$ python -q
>>> import numpy as np
>>> from numpy import linalg as LA
>>> np.set_printoptions(precision=2, suppress=True, linewidth=140)
>>> def tidy(a):
...     return np.round(a, 2) + 0
... 
>>> J = np.abs(np.array([[-3, 0, 1], [2, 3, -1], [3, 3, -2]])) + np.eye(3)
>>> J = J / J.sum(axis=1, keepdims=True)
>>> tidy(J)
array([[0.8 , 0.  , 0.2 ],
       [0.29, 0.57, 0.14],
       [0.33, 0.33, 0.33]])
>>> # rows sum to 1
>>> tidy(LA.det(2 * J)), tidy(LA.det(J))
(np.float64(0.76), np.float64(0.1))
>>> tidy(np.einsum("ij,ji->", J, J))
np.float64(1.31)
>>> tidy(LA.det(J[::-1]))
np.float64(-0.1)
>>> P = np.triu(np.array([[2, -9, -4], [4, 0, 5], [-9, 7, 9]]), 1) + np.eye(3)
>>> M2 = P @ J @ LA.inv(P)
>>> tidy(np.trace(M2)), tidy(np.trace(J))
(np.float64(1.7), np.float64(1.7))
>>> tidy(P @ J - J @ P)
array([[-3.9 ,  0.72,  0.58],
       [ 1.67,  4.24, -0.05],
       [ 0.  ,  3.  , -0.33]])
>>> W0 = np.tanh(np.array([[-0.1],
...     [0.7],
...     [-1.3],
...     [-0.9],
...     [-1.4],
...     [-0.4],
...     [-1.7],
...     [-1.0],
...     [0.1],
...     [1.1],
...     [-1.5],
...     [-0.3],
...     [1.1],
...     [0.6],
...     [-0.2],
...     [-0.7],
...     [1.3],
...     [1.1],
...     [-0.5],
...     [2.2],
...     [-0.7],
...     [-1.5],
...     [-1.8],
...     [-1.6],
...     [-0.6],
...     [-0.6],
...     [-0.2],
...     [-1.8],
...     [0.0],
...     [1.2],
...     [-0.1],
...     [-2.1],
...     [1.0]]) @ np.array([[-0.1, 0.5, -1.5]]))
>>> tidy(W0)
array([[ 0.01, -0.05,  0.15],
       [-0.07,  0.34, -0.78],
       [ 0.13, -0.57,  0.96],
       [ 0.09, -0.42,  0.87],
       [ 0.14, -0.6 ,  0.97],
       [ 0.04, -0.2 ,  0.54],
       [ 0.17, -0.69,  0.99],
       [ 0.1 , -0.46,  0.91],
       [-0.01,  0.05, -0.15],
       [-0.11,  0.5 , -0.93],
       [ 0.15, -0.64,  0.98],
       [ 0.03, -0.15,  0.42],
       [-0.11,  0.5 , -0.93],
       [-0.06,  0.29, -0.72],
       [ 0.02, -0.1 ,  0.29],
       [ 0.07, -0.34,  0.78],
       [-0.13,  0.57, -0.96],
       [-0.11,  0.5 , -0.93],
       [ 0.05, -0.24,  0.64],
       [-0.22,  0.8 , -1.  ],
       [ 0.07, -0.34,  0.78],
       [ 0.15, -0.64,  0.98],
       [ 0.18, -0.72,  0.99],
       [ 0.16, -0.66,  0.98],
       [ 0.06, -0.29,  0.72],
       [ 0.06, -0.29,  0.72],
       [ 0.02, -0.1 ,  0.29],
       [ 0.18, -0.72,  0.99],
       [ 0.  ,  0.  ,  0.  ],
       [-0.12,  0.54, -0.95],
       [ 0.01, -0.05,  0.15],
       [ 0.21, -0.78,  1.  ],
       [-0.1 ,  0.46, -0.91]])
>>> # row 12 repeats row 9
>>> x = np.array([3, -9, -8])
>>> target = W0 @ x
>>> tidy(LA.pinv(W0) @ W0)
array([[1., 0., 0.],
       [0., 1., 0.],
       [0., 0., 1.]])
>>> tidy(LA.lstsq(W0, target)[0])
array([ 3., -9., -8.])
>>> rng = np.random.default_rng(728974)
>>> target = target + 0.02 * rng.normal(size=33)
>>> tidy(target)
array([-0.71,  2.99, -2.16, -2.94, -1.87, -2.38, -1.16, -2.75,  0.73,  2.58, -1.66, -1.97,  2.6 ,  2.92, -1.41, -3.05,  2.18,  2.59, -2.71,
        0.13, -3.  , -1.66, -0.97, -1.4 , -2.93, -2.91, -1.37, -0.98,  0.  ,  2.41, -0.7 , -0.29,  2.78])
>>> b, *_ = LA.lstsq(W0, target)
>>> tidy(LA.norm(target - W0 @ b))
np.float64(0.11)
>>> tidy(b)
array([ 3.11, -8.95, -7.99])
>>> [round(float(LA.norm(LA.solve(W0.T @ W0 + lam * np.eye(3), W0.T @ target))), 2) for lam in (0, 1, 10, 100)]
[12.4, 3.17, 1.48, 0.44]
